$ python3 -q
>>> import numpy as np
>>> from numpy import linalg as LA
>>> np.set_printoptions(precision=2, suppress=True, linewidth=120)
>>> tidy = lambda a: np.round(a, 2) + 0
>>> J = np.load("block15.npy")
>>> J
array([[ 0.3,  0.1,  0. ,  1. ,  2. ,  0. , -1. , -0.1],
       [-0.1, -1.3,  0. , -0.3, -0.9, -0.6, -1.7,  0. ],
       [ 1.9, -1.5,  0.1, -1.8,  0.5, -1. ,  0.4,  0.6],
       [-0.5, -2.6, -0.2, -1.2,  1.2,  0.8,  0.1,  0. ],
       [-0.3,  1.5, -0.5, -0.4, -0.5,  1.5,  0. ,  0. ],
       [-4. ,  0. ,  5. , -9.5,  0. ,  0.5, -1.5,  5.5],
       [ 3.1, -0.6,  0.8, -0.9, -1.4, -2.2, -0.1,  0.4],
       [ 0.6,  0.4,  0.9,  0.2, -0.2,  0.2, -0.6,  0.6],
       [-0.5,  0.5,  2. ,  1.8,  0. ,  0.2,  0.5,  1.3],
       [ 0.7, -0.2,  1.6,  0. ,  0.3,  0.6, -0.8,  0.7],
       [ 1.3, -0.4,  0.5, -0.5,  1.5, -0.3, -0.2,  0.5],
       [ 1.7, -0.1,  1.7,  0.1,  0. , -0.8,  0.9,  0.9],
       [-1.3, -1. ,  0.6,  0.4, -0.8,  1. ,  0.5,  0.5],
       [-2.6, -0.4, -1.2, -2.6,  0.7,  0. ,  0.6,  0.3],
       [ 0.9,  0. , -0.1, -1.6, -0.8,  0.5, -1.8,  0.1],
       [ 0.8,  1.9,  1.3, -1. , -1.5, -1.5, -1.9,  0.5],
       [ 0. ,  1.2,  0.3,  0.1, -1.7,  0.3,  0.9,  0.7],
       [ 1.1, -0.4, -0.9, -1. ,  1. ,  0.5, -0.1,  0.5],
       [ 0.5,  0.6,  1.2, -0.6, -0.6,  0. , -1.2, -1.7],
       [-0.6,  1. , -1.2,  0.1, -0.2, -2.9,  0. ,  0.2],
       [ 0.4, -0.7,  0. ,  1.3,  0.4,  1.1, -0.6, -0.3],
       [-0.5, -1.5, -0.6,  0. , -0.3, -1.4,  0.6,  0.3],
       [-1.3,  0.5,  0.2, -0.4,  1. ,  3.2,  0.8,  0.3],
       [-0.1, -0.5,  0.4, -1.5,  0.3,  0.4,  1.5,  1.6],
       [ 1.6,  2.2, -1.1,  0.8,  0. ,  0.5,  0.8,  0.1],
       [ 0.4,  0.9,  0.5, -0.1, -0.4, -0.7, -0.7, -0.8]])
>>> hat = J @ LA.solve(J.T @ J, J.T)
>>> tidy(hat @ J[:, 2])
array([ 0. ,  0. ,  0.1, -0.2, -0.5,  5. ,  0.8,  0.9,  2. ,  1.6,  0.5,  1.7,  0.6, -1.2, -0.1,  1.3,  0.3, -0.9,
        1.2, -1.2,  0. , -0.6,  0.2,  0.4, -1.1,  0.5])
>>> LA.matrix_rank(np.eye(26) - hat)
np.int64(18)
